>>> import numpy as np
>>> np.set_printoptions(precision=3, suppress=True, linewidth=200)
>>> def rnd(a):
...     return np.round(a, 3) + 0
... 
>>> feats = np.minimum.outer(np.arange(1, 8), np.arange(1, 8)) * -2
>>> feats
array([[ -2,  -2,  -2,  -2,  -2,  -2,  -2],
       [ -2,  -4,  -4,  -4,  -4,  -4,  -4],
       [ -2,  -4,  -6,  -6,  -6,  -6,  -6],
       [ -2,  -4,  -6,  -8,  -8,  -8,  -8],
       [ -2,  -4,  -6,  -8, -10, -10, -10],
       [ -2,  -4,  -6,  -8, -10, -12, -12],
       [ -2,  -4,  -6,  -8, -10, -12, -14]])
>>> w, evecs = np.linalg.eigh(feats)
>>> rnd(np.linalg.eigvalsh(feats @ feats))
array([   0.273,    0.359,    0.584,    1.247,    4.   ,   27.416, 2094.121])
>>> w1 = np.array([[-3, 1, -6],
...     [4, -8, 8],
...     [4, -5, -3],
...     [6, 7, 4],
...     [-9, -1, -7],
...     [-1, -5, 6],
...     [1, -5, 8]])
>>> coef = np.array([1, 1, -1])
>>> act = np.maximum(feats @ w1 + coef, 0)
>>> rnd((act > 0).mean(axis=0))
array([0.429, 1.   , 0.   ])
>>> act
array([[  0,  33,   0],
       [  0,  67,   0],
       [  0,  85,   0],
       [  0,  93,   0],
       [  9, 115,   0],
       [  9, 135,   0],
       [  7, 145,   0]])
>>> np.linalg.matrix_rank(act)
np.int64(2)
>>> basis = np.array([[-3, 3, 3], [-3, 1, 2], [2, -3, 3]])
>>> w1 @ basis
array([[ -6,  10, -25],
       [ 28, -20,  20],
       [ -3,  16,  -7],
       [-31,  13,  44],
       [ 16,  -7, -50],
       [ 30, -26,   5],
       [ 28, -26,  17]])
>>> (act @ basis).round(6).argmax(axis=1)
array([2, 2, 2, 2, 2, 2, 2])
>>> act @ basis
array([[ -99,   33,   66],
       [-201,   67,  134],
       [-255,   85,  170],
       [-279,   93,  186],
       [-372,  142,  257],
       [-432,  162,  297],
       [-456,  166,  311]])
>>> U, sv, Vh = np.linalg.svd(act)
>>> evecs = Vh[:(sv > 1e-8).sum()]
>>> rng = np.random.default_rng(309530)
>>> vec = act[6] + -3 * act[4] + rng.integers(2) * np.eye(3)[2]
>>> vec
array([ -20., -200.,    0.])
>>> np.allclose(evecs.T @ evecs @ vec, vec)
True
>>> np.linalg.matrix_rank(np.vstack([act, vec]))
np.int64(2)
>>> rnd(np.linalg.norm(vec - evecs.T @ evecs @ vec))
np.float64(0.0)
>>> rnd(evecs.T @ evecs)
array([[1., 0., 0.],
       [0., 1., 0.],
       [0., 0., 0.]])
>>> vec = np.array([-1, -1, -4, 0, 5, 2, -4])
>>> y = feats @ vec
>>> coef, lr = np.zeros(7), 1 / np.linalg.norm(feats, 2) ** 2
>>> for i in range(15):
...     coef -= lr * feats.T @ (feats @ coef - y)
...     if i % 5 == 0: print(i, round(np.linalg.norm(feats @ coef - y), 3))
... 
0 13.834
5 13.521
10 13.233
>>> rnd(coef)
array([-0.156, -0.253, -0.26 , -0.168, -0.078, -0.088, -0.148])
>>> rnd(np.linalg.cond(feats))
np.float64(87.567)
>>> data = np.load("m.npy")
>>> data
array([[ 1,  2,  0,  0,  0,  2,  2,  2,  0],
       [ 3,  2,  2,  0,  0,  3,  4,  4,  2],
       [ 4,  2,  4,  1,  1,  5,  4,  4,  3],
       [ 4,  2,  4,  1,  3,  5,  4,  4,  5],
       [ 6,  4,  4,  3,  4,  7,  6,  4,  5],
       [ 7,  5,  4,  3,  5,  8,  8,  5,  7],
       [ 7,  5,  4,  5,  7,  9,  9,  5,  9],
       [ 7,  5,  4,  5,  7,  9, 11,  7, 11],
       [ 8,  7,  6,  5,  8, 10, 12,  8, 12],
       [ 8,  8,  6,  5, 10, 11, 14,  9, 13],
       [ 9, 10,  8,  7, 11, 12, 16, 10, 14],
       [11, 12,  9,  7, 13, 12, 16, 12, 16],
       [13, 12, 11,  9, 15, 14, 16, 14, 16],
       [14, 13, 12,  9, 17, 14, 17, 15, 16],
       [16, 14, 13, 10, 17, 15, 18, 17, 18],
       [16, 14, 13, 10, 17, 17, 19, 18, 19],
       [16, 16, 13, 10, 17, 19, 19, 20, 20],
       [16, 17, 15, 12, 19, 19, 21, 21, 21],
       [16, 17, 17, 14, 19, 21, 22, 21, 22],
       [18, 18, 19, 16, 19, 21, 23, 21, 23],
       [20, 18, 19, 16, 21, 21, 25, 22, 24],
       [22, 20, 20, 18, 23, 21, 25, 23, 25],
       [22, 22, 22, 18, 23, 23, 26, 23, 25],
       [24, 22, 24, 18, 23, 24, 26, 25, 25],
       [24, 24, 24, 20, 25, 26, 28, 27, 25],
       [25, 25, 24, 21, 25, 26, 30, 27, 25],
       [26, 26, 26, 23, 27, 27, 30, 28, 27],
       [28, 26, 26, 25, 28, 29, 30, 28, 29],
       [28, 28, 27, 26, 29, 30, 32, 30, 29],
       [28, 30, 29, 27, 29, 31, 34, 30, 31],
       [29, 30, 29, 29, 30, 32, 36, 32, 32],
       [29, 31, 29, 30, 32, 32, 36, 34, 32],
       [29, 33, 30, 30, 33, 32, 37, 36, 34],
       [31, 33, 31, 30, 34, 32, 37, 38, 34],
       [31, 35, 31, 32, 35, 33, 38, 38, 35],
       [32, 37, 33, 34, 36, 34, 38, 38, 36],
       [32, 38, 34, 34, 38, 34, 40, 40, 37],
       [32, 38, 35, 36, 38, 34, 42, 40, 37],
       [33, 40, 36, 37, 40, 34, 42, 42, 38],
       [33, 42, 37, 37, 41, 34, 44, 44, 39]])
>>> A2 = np.c_[data[:, :7] @ np.array([[2, -2, 3, -2, 0, -1, -3],
...     [-3, 2, -2, -3, -3, 0, 1],
...     [-3, -2, -2, -3, 3, -3, -3],
...     [-1, -1, 3, 1, -2, 2, 3],
...     [1, 2, -2, 1, 0, -1, -3],
...     [-1, 2, -2, -2, -3, -2, 2],
...     [-1, 1, -1, 0, -3, 3, 1]]), np.array([0, 0, 2, 3, 3, 3, 1, -2, -2, -1, 2, -1, -3, 0, -1, 2, -2, -3, -1, -2, 3, -3, 1, -2, 0, 1, 1, 2, 2, 1, 1, -1, 1, 3, 3, 2, 3, 0, -2, 1])]
>>> A2
array([[  -8,    8,   -7,  -12,  -18,    1,    5,    0],
       [ -13,    4,   -9,  -24,  -21,   -3,   -3,    0],
       [ -19,    3,  -13,  -34,  -23,  -13,   -8,    2],
       [ -17,    7,  -17,  -32,  -23,  -15,  -14,    3],
       [ -24,   13,  -17,  -43,  -45,  -12,   -9,    3],
       [ -27,   19,  -22,  -49,  -57,  -10,  -10,    3],
       [ -29,   24,  -23,  -47,  -67,   -7,   -7,    1],
       [ -31,   26,  -25,  -47,  -73,   -1,   -5,   -2],
       [ -42,   29,  -35,  -62,  -79,   -8,  -12,   -2],
       [ -46,   39,  -45,  -65,  -91,   -6,  -13,   -1],
       [ -60,   41,  -50,  -78, -104,   -6,  -13,    2],
       [ -63,   43,  -54,  -89, -107,  -13,  -26,   -1],
       [ -67,   41,  -54,  -99, -111,  -23,  -34,   -3],
       [ -70,   44,  -60, -105, -114,  -26,  -44,    0],
       [ -75,   42,  -58, -116, -122,  -28,  -46,   -1],
       [ -78,   47,  -63, -120, -131,  -29,  -41,    2],
       [ -86,   55,  -71, -130, -143,  -33,  -35,   -2],
       [ -97,   57,  -77, -135, -150,  -31,  -38,   -3],
       [-108,   56,  -80, -143, -157,  -34,  -33,   -1],
       [-116,   49,  -75, -154, -161,  -35,  -37,   -2],
       [-112,   51,  -75, -156, -167,  -33,  -47,    3],
       [-117,   51,  -73, -165, -174,  -36,  -54,   -3],
       [-132,   56,  -86, -181, -183,  -43,  -53,    1],
       [-135,   50,  -86, -193, -180,  -53,  -63,   -2],
       [-145,   62,  -94, -199, -202,  -49,  -55,    0],
       [-149,   63,  -92, -203, -213,  -42,  -52,    1],
       [-157,   63,  -95, -212, -217,  -49,  -58,    1],
       [-156,   63,  -89, -217, -227,  -52,  -57,    2],
       [-168,   70,  -98, -226, -241,  -50,  -54,    2],
       [-184,   73, -107, -239, -252,  -50,  -51,    1],
       [-186,   75, -104, -240, -265,  -44,  -47,    1],
       [-188,   80, -107, -240, -270,  -44,  -49,   -1],
       [-197,   85, -116, -248, -276,  -45,  -52,    1],
       [-195,   81, -114, -254, -273,  -51,  -64,    3],
       [-204,   88, -117, -259, -289,  -47,  -56,    3],
       [-216,   88, -120, -272, -296,  -53,  -58,    2],
       [-222,   94, -130, -276, -302,  -52,  -64,    3],
       [-229,   92, -128, -277, -309,  -45,  -59,    0],
       [-235,   95, -132, -285, -314,  -49,  -66,   -2],
       [-245,  101, -142, -293, -323,  -47,  -68,    1]])
>>> np.linalg.matrix_rank(A2)
np.int64(8)
>>> rnd(np.linalg.norm(np.linalg.qr(data)[0].T @ A2, axis=0) ** 2 / ((A2 ** 2).sum(axis=0) + 1e-12))
array([1.   , 1.   , 1.   , 1.   , 1.   , 1.   , 1.   , 0.238])
